$ python3 -q
>>> import numpy as np
>>> from numpy import linalg as LA
>>> np.set_printoptions(precision=3, suppress=True, linewidth=140)
>>> rd = lambda a: np.round(a, 3) + 0
>>> rng = np.random.default_rng(38)
>>> F = np.triu(rng.random((3, 3)) < 0.8, 1).astype(int)
>>> F = F + F.T
>>> F
array([[0, 1, 1],
       [1, 0, 1],
       [1, 1, 0]])
>>> # equal to its transpose
>>> P = np.triu(np.array([[2, 2, 2], [1, 0, 2], [-2, -1, 0]]), 1) + np.eye(3)
>>> M2 = P @ F @ LA.inv(P)
>>> LA.matrix_rank(M2)
np.int64(3)
>>> M2
array([[ 4., -5.,  5.],
       [ 3., -4.,  3.],
       [ 1., -1.,  0.]])
>>> z = rng.permutation(3)
>>> z
array([0, 1, 2])
>>> M2 = F[z][:, z]
>>> rd(LA.det(M2)), rd(LA.det(F[z]))
(np.float64(2.0), np.float64(2.0))
>>> np.allclose(M2, F)
True
>>> M2
array([[0, 1, 1],
       [1, 0, 1],
       [1, 1, 0]])
>>> np.trace(M2)
np.int64(0)
>>> left, sv, Vh = LA.svd(F, full_matrices=False)
>>> rd(np.cumsum(sv ** 2) / np.sum(sv ** 2))
array([0.667, 0.833, 1.   ])
>>> left.shape, sv.shape, Vh.shape
((3, 3), (3,), (3, 3))
>>> rd(np.abs(Vh[0]))
array([0.577, 0.577, 0.577])
>>> rd(left.T @ F @ Vh.T)
array([[2., 0., 0.],
       [0., 1., 0.],
       [0., 0., 1.]])
>>> np.allclose(left * sv @ Vh, F)
True
>>> (sv > 1e-8).sum()
np.int64(3)
>>> rd(sv)
array([2., 1., 1.])
>>> rd(left.T @ left)
array([[1., 0., 0.],
       [0., 1., 0.],
       [0., 0., 1.]])
>>> M2 = F / np.sqrt((F ** 2).mean(axis=1, keepdims=True))
>>> LA.matrix_rank(M2) == LA.matrix_rank(F)
np.True_
>>> rd(F - F.mean(axis=1, keepdims=True))
array([[-0.667,  0.333,  0.333],
       [ 0.333, -0.667,  0.333],
       [ 0.333,  0.333, -0.667]])
>>> w, vecs = LA.eigh(F)
>>> x = np.array([1, 2, -3])
>>> (np.sign(vecs[:, -1].round(6)) == np.sign(vecs[0, -1].round(6))).astype(int)
array([1, 1, 1])
>>> x @ F @ x / (x @ x), rd(w[0]), rd(w[-1])
(np.float64(-1.0), np.float64(-1.0), np.float64(2.0))
>>> np.abs(F).sum(axis=1).max(), rd(np.abs(w).max())
(np.int64(2), np.float64(2.0))
>>> W0 = np.loadtxt("dump.csv", delimiter=",")
>>> W0
array([[-10.767,   5.526, -26.259],
       [-10.759,   4.804, -24.603],
       [-10.512,   6.044, -23.837],
       [ -8.992,   3.278, -24.85 ],
       [-12.249,   5.234, -25.619],
       [ -9.54 ,   7.024, -25.004],
       [ -9.005,   6.261, -24.738],
       [-10.374,   3.856, -24.808],
       [ -9.505,   5.49 , -24.297],
       [-10.118,   4.198, -25.184],
       [ -9.983,   6.794, -25.033],
       [ -9.008,   5.644, -23.965],
       [ -9.75 ,   5.124, -27.353],
       [-11.909,   4.796, -25.583],
       [-11.216,   5.643, -25.056],
       [ -8.984,   5.079, -25.306],
       [ -8.666,   5.893, -24.355],
       [-10.57 ,   4.041, -24.88 ],
       [ -9.042,   5.082, -24.114],
       [-12.004,   6.265, -26.506],
       [ -9.455,   4.251, -26.256],
       [-11.855,   4.363, -24.148],
       [-10.468,   5.199, -24.235],
       [ -9.702,   4.702, -25.331],
       [-11.946,   4.086, -24.526],
       [-10.04 ,   4.719, -23.75 ]])
>>> cen = W0 - W0.mean(axis=0)
>>> vecs = LA.svd(cen)[2][:1]
>>> M2 = cen - cen @ vecs.T @ vecs
>>> rd(M2.std(axis=0))
array([0.323, 0.87 , 0.786])
>>> rd(np.diag(vecs.T @ vecs))
array([0.843, 0.051, 0.106])
>>> round(np.log10(LA.cond(W0)))
2
>>> rd(LA.norm(W0, 2) / LA.norm(W0))
np.float64(0.999)
>>> arr = np.array([[-0.4, 1.5, -0.1, -1.0, 0.4, 0.2],
...     [1.6, -0.1, -0.7, 1.4, -0.3, 0.1],
...     [0.2, 0.6, 0.2, 0.5, -0.4, 0.3],
...     [-0.6, 0.3, -1.8, 1.3, -1.0, 0.3],
...     [1.2, -1.7, 1.4, -0.2, 1.2, 0.7],
...     [-1.2, -0.6, 0.6, -0.7, 0.3, -0.5]])
>>> arr
array([[-0.4,  1.5, -0.1, -1. ,  0.4,  0.2],
       [ 1.6, -0.1, -0.7,  1.4, -0.3,  0.1],
       [ 0.2,  0.6,  0.2,  0.5, -0.4,  0.3],
       [-0.6,  0.3, -1.8,  1.3, -1. ,  0.3],
       [ 1.2, -1.7,  1.4, -0.2,  1.2,  0.7],
       [-1.2, -0.6,  0.6, -0.7,  0.3, -0.5]])
>>> rd(LA.norm(arr[2] - arr[1]))
np.float64(2.03)
>>> rd(LA.norm(arr[2], 1)), rd(LA.norm(arr[2], np.inf))
(np.float64(2.2), np.float64(0.6))
>>> rd(LA.norm(arr, "nuc"))
np.float64(10.273)
>>> rd(LA.norm(arr, 2))
np.float64(3.665)
>>> arr[2] @ arr[1]
np.float64(0.97)
>>> C2 = arr.T @ arr
>>> np.allclose(C2, C2.T)
True
>>> rd(np.diag(C2))
array([6.  , 5.96, 6.1 , 5.43, 2.94, 0.97])
>>> rd(LA.eigvalsh(C2)[::-1])
array([13.432,  9.504,  3.251,  0.682,  0.494,  0.037])
>>> rd(LA.svd(arr, compute_uv=False) ** 2)
array([13.432,  9.504,  3.251,  0.682,  0.494,  0.037])
>>> np.trace(C2), (arr ** 2).sum()
(np.float64(27.4), np.float64(27.4))
>>> (arr @ arr.T).shape
(6, 6)
>>> def softmax(z):
...     e = np.exp(z - z.max(axis=-1, keepdims=True))
...     return e / e.sum(axis=-1, keepdims=True)
... 
>>> rd(softmax(arr[4] + -2))
array([0.242, 0.013, 0.296, 0.06 , 0.242, 0.147])
>>> rd(softmax(arr).sum(axis=1))
array([1., 1., 1., 1., 1., 1.])
>>> rd(softmax(10 * arr[4]))
array([0.106, 0.   , 0.786, 0.   , 0.106, 0.001])
>>> rd(softmax(arr[4]))
array([0.242, 0.013, 0.296, 0.06 , 0.242, 0.147])
>>> scores = arr @ arr.T / np.sqrt(6)
>>> rd(softmax(scores)[4] @ arr)
array([ 1.076, -1.503,  1.234, -0.147,  1.056,  0.615])
>>> q, vecs = LA.qr(arr[:, :1])[0], LA.qr(arr[:, 1:])[0]
>>> sv = LA.svd(q.T @ vecs, compute_uv=False)
>>> rd(np.degrees(np.arccos(sv.clip(0, 1))))
array([17.033])
>>> (sv > 0.9).sum()
np.int64(1)
>>> K = np.loadtxt("m.csv", delimiter=",")
>>> K
array([[ -5.,  -5.,  -9.,   1.,   0.],
       [ -6.,  -7.,  -5.,  -7.,   6.],
       [-10.,  -6.,   4.,   1.,   2.],
       [-19., -14.,  -4.,  -8.,  -3.],
       [-17.,  -6.,   5., -10.,   3.],
       [-17.,   2.,  -1., -13.,   5.],
       [-15.,   7.,   0., -11.,   6.],
       [ -6.,   2.,   3., -12.,   0.],
       [-14.,   7.,   0., -18.,  -9.],
       [ -7.,   2.,  -3.,  -9., -12.],
       [-11.,  10.,  -5., -18., -20.],
       [-16.,  12.,  -8., -21., -28.],
       [-25.,  19.,  -1., -28., -31.],
       [-26.,  11.,  -8., -27., -29.],
       [-29.,   5.,  -9., -18., -33.],
       [-23.,   2., -14., -22., -28.],
       [-30.,   5., -22., -19., -33.],
       [-36.,  -3., -15., -11., -38.],
       [-42.,  -5., -19., -12., -35.],
       [-37., -12., -10.,  -8., -34.],
       [-32., -14.,  -7.,  -9., -30.],
       [-39., -17.,  -2., -11., -21.],
       [-33., -22.,  -7.,  -8., -14.],
       [-30., -15.,   1., -14., -15.],
       [-22., -23.,   4.,  -5., -24.],
       [-28., -29.,  -2., -13., -26.],
       [-19., -33.,  -7.,  -5., -27.],
       [-12., -35.,  -8., -11., -36.],
       [-18., -26., -12.,  -5., -35.],
       [-27., -31., -19., -12., -28.]])
>>> W2 = K[[7, 9]].astype(float)
>>> for _ in range(5):
...     z = LA.norm(K[:, None] - W2, axis=-1).argmin(axis=1)
...     W2 = np.array([K[z == j].mean(axis=0) for j in range(2)])
... 
>>> z
array([0, 0, 0, 0, 0, 0, 0, 0, 0, 0, 0, 1, 1, 1, 1, 1, 1, 1, 1, 1, 1, 1, 1, 1, 1, 1, 1, 1, 1, 1])
>>> rd(W2)
array([[-11.545,  -0.727,  -1.364,  -9.455,  -2.   ],
       [-27.579, -11.105,  -8.684, -13.632, -28.684]])
